$ ipython --no-banner

In [1]: import numpy as np

In [2]: np.set_printoptions(precision=2, suppress=True, linewidth=100, sign=" ")

In [3]: def rnd(a):
   ...:     return np.round(a, 2) + 0
   ...: 

In [4]: X = np.loadtxt("layer9.csv", delimiter=",")

In [5]: print(rnd(X))
[[-0.27 -0.26  0.2   0.14 -0.11  0.39 -0.34 -0.57 -0.32  0.09  0.03  0.31]
 [ 0.61 -0.52 -0.1  -0.02 -0.01  0.03 -0.07 -0.01 -0.3   0.31  0.1  -0.38]
 [-0.21  0.02 -0.34 -0.34 -0.08 -0.53  0.13 -0.28 -0.37  0.22 -0.39  0.06]
 [ 0.06  0.3   0.01 -0.47  0.46  0.1  -0.22  0.09 -0.48 -0.23  0.35  0.03]
 [ 0.09  0.31  0.4  -0.31  0.04  0.1   0.07 -0.06  0.22  0.75  0.03  0.08]
 [ 0.46  0.46  0.12  0.08 -0.48 -0.25 -0.44 -0.19 -0.02 -0.19 -0.05  0.01]
 [ 0.15  0.33 -0.14  0.33  0.43  0.34 -0.04 -0.07 -0.12  0.06 -0.63 -0.18]
 [ 0.24  0.19 -0.03  0.1  -0.32  0.27  0.66  0.06 -0.4  -0.05  0.07  0.33]
 [-0.3   0.05  0.56 -0.04 -0.22  0.    0.15  0.06 -0.3  -0.13 -0.13 -0.63]
 [-0.12 -0.1   0.09  0.12 -0.15 -0.04 -0.35  0.73 -0.29  0.22 -0.23  0.31]
 [ 0.3  -0.33  0.45 -0.34  0.17 -0.06  0.1  -0.03  0.13 -0.34 -0.45  0.31]
 [ 0.06  0.02  0.34  0.54  0.4  -0.54  0.13 -0.1  -0.18  0.08  0.22  0.15]]

In [6]: # orthonormal columns

In [7]: print(rnd(np.linalg.pinv(X)))
[[-0.27  0.61 -0.21  0.06  0.09  0.46  0.15  0.24 -0.3  -0.12  0.3   0.06]
 [-0.26 -0.52  0.02  0.3   0.31  0.46  0.33  0.19  0.05 -0.1  -0.33  0.02]
 [ 0.2  -0.1  -0.34  0.01  0.4   0.12 -0.14 -0.03  0.56  0.09  0.45  0.34]
 [ 0.14 -0.02 -0.34 -0.47 -0.31  0.08  0.33  0.1  -0.04  0.12 -0.34  0.54]
 [-0.11 -0.01 -0.08  0.46  0.04 -0.48  0.43 -0.32 -0.22 -0.15  0.17  0.4 ]
 [ 0.39  0.03 -0.53  0.1   0.1  -0.25  0.34  0.27  0.   -0.04 -0.06 -0.54]
 [-0.34 -0.07  0.13 -0.22  0.07 -0.44 -0.04  0.66  0.15 -0.35  0.1   0.13]
 [-0.57 -0.01 -0.28  0.09 -0.06 -0.19 -0.07  0.06  0.06  0.73 -0.03 -0.1 ]
 [-0.32 -0.3  -0.37 -0.48  0.22 -0.02 -0.12 -0.4  -0.3  -0.29  0.13 -0.18]
 [ 0.09  0.31  0.22 -0.23  0.75 -0.19  0.06 -0.05 -0.13  0.22 -0.34  0.08]
 [ 0.03  0.1  -0.39  0.35  0.03 -0.05 -0.63  0.07 -0.13 -0.23 -0.45  0.22]
 [ 0.31 -0.38  0.06  0.03  0.08  0.01 -0.18  0.33 -0.63  0.31  0.31  0.15]]

In [8]: print(rnd(np.linalg.svd(X, compute_uv=False)))
[ 1.  1.  1.  1.  1.  1.  1.  1.  1.  1.  1.  1.]

In [9]: t = np.radians(135)

In [10]: R = np.eye(12)

In [11]: R[10, 10] = R[5, 5] = np.cos(t)

In [12]: R[10, 5], R[5, 10] = -np.sin(t), np.sin(t)

In [13]: print(rnd(R))
[[ 1.    0.    0.    0.    0.    0.    0.    0.    0.    0.    0.    0.  ]
 [ 0.    1.    0.    0.    0.    0.    0.    0.    0.    0.    0.    0.  ]
 [ 0.    0.    1.    0.    0.    0.    0.    0.    0.    0.    0.    0.  ]
 [ 0.    0.    0.    1.    0.    0.    0.    0.    0.    0.    0.    0.  ]
 [ 0.    0.    0.    0.    1.    0.    0.    0.    0.    0.    0.    0.  ]
 [ 0.    0.    0.    0.    0.   -0.71  0.    0.    0.    0.    0.71  0.  ]
 [ 0.    0.    0.    0.    0.    0.    1.    0.    0.    0.    0.    0.  ]
 [ 0.    0.    0.    0.    0.    0.    0.    1.    0.    0.    0.    0.  ]
 [ 0.    0.    0.    0.    0.    0.    0.    0.    1.    0.    0.    0.  ]
 [ 0.    0.    0.    0.    0.    0.    0.    0.    0.    1.    0.    0.  ]
 [ 0.    0.    0.    0.    0.   -0.71  0.    0.    0.    0.   -0.71  0.  ]
 [ 0.    0.    0.    0.    0.    0.    0.    0.    0.    0.    0.    1.  ]]

In [14]: Y = X @ R.T

In [15]: print(rnd(np.linalg.det(R)), rnd(np.trace(R)))
1.0 8.59

In [16]: G = R.T @ R

In [17]: print(np.diag(G))
[ 1.  1.  1.  1.  1.  1.  1.  1.  1.  1.  1.  1.]

In [18]: print(np.linalg.matrix_rank(G))
12

In [19]: q, R = np.linalg.qr(X)

In [20]: print(rnd(np.abs(np.diag(R))))
[ 1.  1.  1.  1.  1.  1.  1.  1.  1.  1.  1.  1.]

In [21]: print(rnd(q.T @ q))
[[ 1.  0.  0.  0.  0.  0.  0.  0.  0.  0.  0.  0.]
 [ 0.  1.  0.  0.  0.  0.  0.  0.  0.  0.  0.  0.]
 [ 0.  0.  1.  0.  0.  0.  0.  0.  0.  0.  0.  0.]
 [ 0.  0.  0.  1.  0.  0.  0.  0.  0.  0.  0.  0.]
 [ 0.  0.  0.  0.  1.  0.  0.  0.  0.  0.  0.  0.]
 [ 0.  0.  0.  0.  0.  1.  0.  0.  0.  0.  0.  0.]
 [ 0.  0.  0.  0.  0.  0.  1.  0.  0.  0.  0.  0.]
 [ 0.  0.  0.  0.  0.  0.  0.  1.  0.  0.  0.  0.]
 [ 0.  0.  0.  0.  0.  0.  0.  0.  1.  0.  0.  0.]
 [ 0.  0.  0.  0.  0.  0.  0.  0.  0.  1.  0.  0.]
 [ 0.  0.  0.  0.  0.  0.  0.  0.  0.  0.  1.  0.]
 [ 0.  0.  0.  0.  0.  0.  0.  0.  0.  0.  0.  1.]]

In [22]: print(q.shape, R.shape)
(12, 12) (12, 12)

In [23]: print(rnd(R))
[[ 1.  0.  0.  0.  0.  0.  0.  0.  0.  0.  0.  0.]
 [ 0.  1.  0.  0.  0.  0.  0.  0.  0.  0.  0.  0.]
 [ 0.  0.  1.  0.  0.  0.  0.  0.  0.  0.  0.  0.]
 [ 0.  0.  0.  1.  0.  0.  0.  0.  0.  0.  0.  0.]
 [ 0.  0.  0.  0.  1.  0.  0.  0.  0.  0.  0.  0.]
 [ 0.  0.  0.  0.  0.  1.  0.  0.  0.  0.  0.  0.]
 [ 0.  0.  0.  0.  0.  0.  1.  0.  0.  0.  0.  0.]
 [ 0.  0.  0.  0.  0.  0.  0.  1.  0.  0.  0.  0.]
 [ 0.  0.  0.  0.  0.  0.  0.  0.  1.  0.  0.  0.]
 [ 0.  0.  0.  0.  0.  0.  0.  0.  0.  1.  0.  0.]
 [ 0.  0.  0.  0.  0.  0.  0.  0.  0.  0.  1.  0.]
 [ 0.  0.  0.  0.  0.  0.  0.  0.  0.  0.  0.  1.]]

In [24]: rng = np.random.default_rng(354)

In [25]: labels = rng.permutation(12)

In [26]: print(labels)
[  0   4   6   1  11  10   7   2   5   9   3   8]

In [27]: Y = X[labels][:, labels]

In [28]: print(rnd(np.diag(Y)))
[-0.27  0.04 -0.04 -0.52  0.15 -0.45  0.06 -0.34 -0.25  0.22 -0.47 -0.3 ]

In [29]: print(np.allclose(Y, X))
False

In [30]: print(rnd(np.trace(Y)))
-2.17

In [31]: print(rnd(Y))
[[-0.27 -0.11 -0.34 -0.26  0.31  0.03 -0.57  0.2   0.39  0.09  0.14 -0.32]
 [ 0.09  0.04  0.07  0.31  0.08  0.03 -0.06  0.4   0.1   0.75 -0.31  0.22]
 [ 0.15  0.43 -0.04  0.33 -0.18 -0.63 -0.07 -0.14  0.34  0.06  0.33 -0.12]
 [ 0.61 -0.01 -0.07 -0.52 -0.38  0.1  -0.01 -0.1   0.03  0.31 -0.02 -0.3 ]
 [ 0.06  0.4   0.13  0.02  0.15  0.22 -0.1   0.34 -0.54  0.08  0.54 -0.18]
 [ 0.3   0.17  0.1  -0.33  0.31 -0.45 -0.03  0.45 -0.06 -0.34 -0.34  0.13]
 [ 0.24 -0.32  0.66  0.19  0.33  0.07  0.06 -0.03  0.27 -0.05  0.1  -0.4 ]
 [-0.21 -0.08  0.13  0.02  0.06 -0.39 -0.28 -0.34 -0.53  0.22 -0.34 -0.37]
 [ 0.46 -0.48 -0.44  0.46  0.01 -0.05 -0.19  0.12 -0.25 -0.19  0.08 -0.02]
 [-0.12 -0.15 -0.35 -0.1   0.31 -0.23  0.73  0.09 -0.04  0.22  0.12 -0.29]
 [ 0.06  0.46 -0.22  0.3   0.03  0.35  0.09  0.01  0.1  -0.23 -0.47 -0.48]
 [-0.3  -0.22  0.15  0.05 -0.63 -0.13  0.06  0.56  0.   -0.13 -0.04 -0.3 ]]

In [32]: print(rnd(np.sort(np.abs(np.linalg.eigvals(Y)))))
[ 1.  1.  1.  1.  1.  1.  1.  1.  1.  1.  1.  1.]
